% python3 -q
>>> import numpy as np
>>> np.set_printoptions(precision=3, suppress=True, linewidth=100, floatmode="fixed")
>>> rd = lambda a: np.round(a, 3) + 0
>>> K = np.loadtxt("block7.csv", delimiter=",")
>>> K
array([[-2.000,  0.000,  0.000],
       [ 0.000,  0.000,  0.000],
       [ 0.000,  0.000,  0.000]])
>>> # rows and columns are dependent
>>> rd(np.sort(np.linalg.eigvals(K)))
array([-2.000,  0.000,  0.000])
>>> K @ K
array([[4.000, 0.000, 0.000],
       [0.000, 0.000, 0.000],
       [0.000, 0.000, 0.000]])
>>> rd(np.linalg.det(K.T))
np.float64(0.0)
>>> np.einsum("ij,ji->", K, K)
np.float64(4.0)
>>> rng = np.random.default_rng(902)
>>> A2 = K + rng.integers(-2, 3, (3, 1)) @ rng.integers(-2, 3, (1, 3))
>>> A2
array([[ 0.000, -2.000,  1.000],
       [-2.000,  2.000, -1.000],
       [ 4.000, -4.000,  2.000]])
>>> np.abs(A2 - K).sum(axis=1)
array([ 5.000,  5.000, 10.000])
>>> np.linalg.matrix_rank(A2 - K, tol=1e-8)
np.int64(1)
>>> F = np.load("m.npy")
>>> F
array([[-2, -1,  0],
       [ 1,  2,  3],
       [ 4,  5,  6]])
>>> # rank 2
>>> A2 = F[0, 0] * F[1:] - np.outer(F[1:, 0], F[0])
>>> A2
array([[  0,  -3,  -6],
       [  0,  -6, -12]])
>>> np.flatnonzero(~A2.round(6).any(axis=1))
array([], dtype=int64)
>>> np.linalg.matrix_rank(A2), np.linalg.matrix_rank(F)
(np.int64(1), np.int64(2))
>>> rd(np.linalg.norm(A2, 2) / np.linalg.norm(A2))
np.float64(1.0)
>>> left, sv, Vh = np.linalg.svd(F)
>>> evecs = Vh[:(sv > 1e-8).sum()]
>>> x0 = F[2] + 4 * F[1] + rng.integers(2) * np.eye(3)[1]
>>> x0
array([ 8.000, 14.000, 18.000])
>>> rd(evecs.T @ evecs)
array([[ 0.833,  0.333, -0.167],
       [ 0.333,  0.333,  0.333],
       [-0.167,  0.333,  0.833]])
>>> rd(np.diag(evecs.T @ evecs))
array([0.833, 0.333, 0.833])
>>> np.allclose(evecs.T @ evecs @ x0, x0)
False
>>> F.sum(axis=0)
array([3, 6, 9])
>>> np.unravel_index(np.abs(F).argmax(), F.shape)
(np.int64(2), np.int64(2))
>>> F[3]
Traceback (most recent call last):
  File "<python-input-32>", line 1, in <module>
    F[3]
    ~^^^
IndexError: index 3 is out of bounds for axis 0 with size 3
>>> np.count_nonzero(F)
np.int64(8)
>>> F.sum(axis=1)
array([-3,  6, 15])
>>> np.diff(F, axis=0)
array([[3, 3, 3],
       [3, 3, 3]])
>>> rd(np.linalg.norm(F, 2) / np.linalg.norm(F))
np.float64(0.982)
>>> arr = np.load("sample3.npy")
>>> arr
array([[-2,  0,  0],
       [ 0,  0,  2],
       [ 0, -2,  0]])
>>> Q, Rm = np.linalg.qr(arr)
>>> np.trace(Q @ Q.T)
np.float64(3.0)
>>> np.allclose(Rm.T @ Rm, arr.T @ arr)
True
>>> Q.T @ Q
array([[1.000, 0.000, 0.000],
       [0.000, 1.000, 0.000],
       [0.000, 0.000, 1.000]])
>>> Q.shape, Rm.shape
((3, 3), (3, 3))
>>> A2 = np.linalg.inv(arr)
>>> rd(np.linalg.det(arr) * np.linalg.det(A2))
np.float64(1.0)
>>> arr @ A2
array([[1.000, 0.000, 0.000],
       [0.000, 1.000, 0.000],
       [0.000, 0.000, 1.000]])
>>> (np.abs(A2) > 1e-9).astype(int)
array([[1, 0, 0],
       [0, 0, 1],
       [0, 1, 0]])
>>> rd(np.linalg.cond(arr))
np.float64(1.0)
>>> rd(np.linalg.slogdet(arr)[0])
np.float64(-1.0)
>>> rd(np.linalg.det(arr) * A2)
array([[ 4.000,  0.000,  0.000],
       [ 0.000,  0.000,  4.000],
       [ 0.000, -4.000,  0.000]])
>>> x0 = np.array([2, -9, 2])
>>> a = np.maximum(arr @ x0, 0)
>>> a
array([ 0,  4, 18])
>>> np.maximum(arr @ (3 * x0), 0)
array([ 0, 12, 54])
>>> rd(np.tanh(arr @ x0))
array([-0.999,  0.999,  1.000])
>>> np.flatnonzero(a > 1e-9)
array([1, 2])
>>> rd(np.linalg.norm(arr, axis=0))
array([2.000, 2.000, 2.000])
>>> arr.T @ arr
array([[4, 0, 0],
       [0, 4, 0],
       [0, 0, 4]])
>>> arr[:, 2] @ arr[:, 0]
np.int64(0)
>>> rd(np.linalg.svd(arr, compute_uv=False))
array([2.000, 2.000, 2.000])
>>> x0 = np.array([1, 2, -1])
>>> arr * x0
array([[-2,  0,  0],
       [ 0,  0, -2],
       [ 0, -4,  0]])
>>> np.einsum("ij,j->i", arr, x0)
array([-2, -2, -4])
>>> np.linalg.norm(arr @ x0) <= np.linalg.norm(arr, 2) * np.linalg.norm(x0) + 1e-9
np.True_
>>> arr @ (2 * x0)
array([-4, -4, -8])
>>> arr @ np.eye(3)[1]
array([ 0.000,  0.000, -2.000])
>>> np.sign((arr @ x0).round(6))
array([-1, -1, -1])
>>> arr @ np.ones(3)
array([-2.000,  2.000, -2.000])
>>> (arr @ x0).argmax()
np.int64(0)
>>> feats = np.load("test15.npy")
>>> feats
array([[ -1.500,   0.600,   0.100],
       [  0.400,  -1.000,   2.500],
       [ -0.300,  -1.500,   0.300],
       [  0.500,   0.800,  -1.800],
       [ -1.200,  -1.300,  -0.200],
       [ -0.700,  -0.100,   0.800],
       [  1.300,  -0.700,  -0.600],
       [ -1.100,  -1.000,  -0.300],
       [ -1.200,   0.100,   0.200],
       [ -0.100,  -1.100,   2.200],
       [ -0.700,   1.200,  -0.200],
       [  1.200,  -0.700,   0.400],
       [  0.800,  -1.400,   0.700],
       [ -1.600,   1.700,  -1.300],
       [ 22.000, -16.000,  48.000],
       [  0.200,  -1.100,   1.300],
       [ -0.900,  -0.900,   0.700],
       [ -1.200,  -0.800,  -0.400]])
>>> # row 14 is much longer than the rest
>>> cen = feats - feats.mean(axis=0)
>>> left, sv, Vh = np.linalg.svd(cen, full_matrices=False)
>>> rd(sv ** 2 / (sv ** 2).sum())
array([0.992, 0.004, 0.003])
>>> np.abs(left[:, 0]).argmax()
np.int64(14)
>>> np.searchsorted(np.cumsum(sv ** 2) / (sv ** 2).sum(), 0.9) + 1
np.int64(1)
>>> rd(cen.mean(axis=0))
array([0.000, 0.000, 0.000])
>>> (np.sign(left[:, 0]) == np.sign(left[0, 0])).astype(int)
array([1, 1, 1, 1, 1, 1, 1, 1, 1, 1, 1, 1, 1, 1, 0, 1, 1, 1])
>>> np.linalg.matrix_rank(cen)
np.int64(3)
>>> rd((sv ** 2).sum() ** 2 / (sv ** 4).sum())
np.float64(1.015)
>>> dist = np.linalg.norm(feats[:, None] - feats[None], axis=-1)
>>> np.unravel_index(dist.round(6).argmax(), dist.shape)
(np.int64(13), np.int64(14))
>>> rd(dist[:5, :5])
array([[0.000, 3.454, 2.427, 2.766, 1.947],
       [3.454, 0.000, 2.362, 4.663, 3.153],
       [2.427, 2.362, 0.000, 3.216, 1.049],
       [2.766, 4.663, 3.216, 0.000, 3.140],
       [1.947, 3.153, 1.049, 3.140, 0.000]])
>>> dist.shape
(18, 18)
>>> A2 = np.c_[feats[:, :2] @ np.array([[-3, 2], [2, 1]]), np.array([-2, -1, 0, -1, -2, 0, -1, -2, 0, 1, 2, -2, -2, 0, -2, -2, 2, -2])]
>>> rd(A2)
array([[  5.700,  -2.400,  -2.000],
       [ -3.200,  -0.200,  -1.000],
       [ -2.100,  -2.100,   0.000],
       [  0.100,   1.800,  -1.000],
       [  1.000,  -3.700,  -2.000],
       [  1.900,  -1.500,   0.000],
       [ -5.300,   1.900,  -1.000],
       [  1.300,  -3.200,  -2.000],
       [  3.800,  -2.300,   0.000],
       [ -1.900,  -1.300,   1.000],
       [  4.500,  -0.200,   2.000],
       [ -5.000,   1.700,  -2.000],
       [ -5.200,   0.200,  -2.000],
       [  8.200,  -1.500,   0.000],
       [-98.000,  28.000,  -2.000],
       [ -2.800,  -0.700,  -2.000],
       [  0.900,  -2.700,   2.000],
       [  2.000,  -3.200,  -2.000]])
>>> rd(np.linalg.norm(np.linalg.qr(feats)[0].T @ A2, axis=0) ** 2 / ((A2 ** 2).sum(axis=0) + 1e-12))
array([1.000, 1.000, 0.328])
>>> np.linalg.matrix_rank(A2)
np.int64(3)
>>> rd(np.linalg.lstsq(feats, A2[:, 0])[0])
array([-3.000,  2.000,  0.000])
>>> np.linalg.matrix_rank(np.c_[feats, A2])
np.int64(4)
>>> C2 = np.cov(feats, rowvar=False)
>>> rd(np.corrcoef(feats.T))
array([[ 1.000, -0.969,  0.984],
       [-0.969,  1.000, -0.977],
       [ 0.984, -0.977,  1.000]])
>>> rd(np.median(feats, axis=0))
array([-0.500, -0.850,  0.250])
>>> rd(np.linalg.eigvalsh(C2)[::-1])
array([169.430,   0.736,   0.563])
>>> np.argsort(-feats.std(axis=0).round(6), kind="stable")
array([2, 0, 1])
>>> C2.shape
(3, 3)
>>> np.argwhere(np.triu(np.abs(np.corrcoef(feats.T)) > 0.8, 1))
array([[0, 1],
       [0, 2],
       [1, 2]])
>>> f, r1 = feats[2], feats[16]
>>> f @ r1
np.float64(1.83)
>>> pr = (f @ r1) / (f @ f) * f
>>> np.linalg.matrix_rank(np.outer(f, r1))
np.int64(1)
>>> rd((r1 - pr) @ f)
np.float64(0.0)
>>> rd(np.outer(f, r1))
array([[ 0.270,  0.270, -0.210],
       [ 1.350,  1.350, -1.050],
       [-0.270, -0.270,  0.210]])
>>> M = np.load("layer14.npy")
>>> M
array([[-1.346,  2.485, -0.452],
       [ 4.531,  1.617,  1.314],
       [ 3.509,  8.014,  2.395],
       [-6.127, -0.638, -2.740],
       [-2.087,  0.473, -1.146],
       [-0.771,  1.389, -0.504],
       [ 3.177,  5.556,  1.738],
       [ 6.434,  3.183,  2.297],
       [-2.445,  5.923, -0.054],
       [ 3.055, -0.062,  0.449],
       [ 2.056,  1.866,  0.544],
       [-2.615, -1.402, -1.739],
       [-1.229, -4.441, -1.952],
       [ 3.929,  5.753,  2.032],
       [-3.509, -4.405, -2.704],
       [ 0.905,  0.781, -0.080],
       [-3.976,  0.972, -1.665],
       [-0.105,  5.768,  0.691],
       [ 2.775, -5.759, -0.910],
       [ 7.354,  1.803,  2.297],
       [ 0.179,  0.022, -0.491],
       [ 4.740,  5.024,  2.141]])
>>> idx = rng.permutation(3)
>>> idx
array([1, 0, 2])
>>> A2 = K[idx][:, idx]
>>> rd(np.linalg.det(A2)), rd(np.linalg.det(K[idx]))
(np.float64(0.0), np.float64(0.0))
>>> A2
array([[ 0.000,  0.000,  0.000],
       [ 0.000, -2.000,  0.000],
       [ 0.000,  0.000,  0.000]])
>>> Z = M[[9, 5]].astype(float)
>>> for _ in range(5):
...     idx = np.linalg.norm(M[:, None] - Z, axis=-1).argmin(axis=1)
...     Z = np.array([M[idx == j].mean(axis=0) for j in range(2)])
... 
>>> idx
array([1, 0, 0, 1, 1, 1, 0, 0, 1, 0, 0, 1, 1, 0, 1, 1, 1, 0, 1, 0, 1, 0])
>>> np.bincount(idx)
array([10, 12])
>>> rd(Z[1] - Z[0])
array([-5.555, -4.236, -2.793])
>>> rd(Z)
array([[ 3.868,  3.852,  1.590],
       [-1.687, -0.383, -1.203]])
>>> np.abs(Z[1] - Z[0]).argmax()
np.int64(0)
>>> np.trace(K)
np.float64(-2.0)
>>> rd(np.sort(np.abs(np.linalg.eigvals(K))))
array([0.000, 0.000, 2.000])
>>> np.allclose(K @ K.T, K.T @ K)
True
>>> rd(np.abs(np.linalg.eigvals(K)).max())
np.float64(2.0)
>>> K.inv()
Traceback (most recent call last):
  File "<python-input-123>", line 1, in <module>
    K.inv()
    ^^^^^
AttributeError: 'numpy.ndarray' object has no attribute 'inv'
>>> rd(np.linalg.matrix_power(K, 3))
array([[-8.000,  0.000,  0.000],
       [ 0.000,  0.000,  0.000],
       [ 0.000,  0.000,  0.000]])
>>> cen = (M - M.mean(axis=0)) / M.std(axis=0)
>>> rd(cen.std(axis=0))
array([1.000, 1.000, 1.000])
>>> coef = np.linalg.lstsq(np.delete(cen, 0, axis=1), cen[:, 0])[0]
>>> rd(1 - np.var(cen[:, 0] - np.delete(cen, 0, axis=1) @ coef))
np.float64(1.0)
>>> cen = feats - feats.mean(axis=0)
>>> evecs = np.linalg.svd(cen)[2][:1]
>>> A2 = cen - cen @ evecs.T @ evecs
>>> rd(np.diag(evecs.T @ evecs))
array([0.165, 0.082, 0.753])
>>> np.linalg.norm(A2, axis=1).round(6).argmax()
np.int64(6)
>>> rd((cen @ evecs.T).std(axis=0))
array([12.650])
>>> rd(np.cov(cen @ evecs.T, rowvar=False))
np.float64(169.43)
>>> E = np.load("x.npy")
>>> E
array([[1.000, 0.000, 0.000],
       [0.000, 0.750, 0.250],
       [0.000, 0.667, 0.333]])
>>> E.shape
(3, 3)
>>> E.sum(axis=0)
array([1.000, 1.417, 0.583])
>>> rd(E.mean(axis=0))
array([0.333, 0.472, 0.194])
>>> rd(np.diff(E, axis=0))
array([[-1.000,  0.750,  0.250],
       [ 0.000, -0.083,  0.083]])
>>> E.sum(axis=1)
array([1.000, 1.000, 1.000])
>>> E.sum(axis=1)
array([1.000, 1.000, 1.000])
>>> pr = np.eye(3)[2]
>>> for _ in range(5):
...     pr = pr @ E
...     print(pr.round(3))
... 
[0.000 0.667 0.333]
[0.000 0.722 0.278]
[0.000 0.727 0.273]
[0.000 0.727 0.273]
[0.000 0.727 0.273]
>>> rd(np.linalg.det(E))
np.float64(0.083)
>>> rd(np.sort(np.linalg.eigvals(E).real))
array([0.083, 1.000, 1.000])
>>> rd(E @ E)
array([[1.000, 0.000, 0.000],
       [0.000, 0.729, 0.271],
       [0.000, 0.722, 0.278]])
>>> (np.linalg.matrix_power((E != 0) + (E.T != 0) + np.eye(3), 3) > 0).astype(int)
array([[1, 0, 0],
       [0, 1, 1],
       [0, 1, 1]])
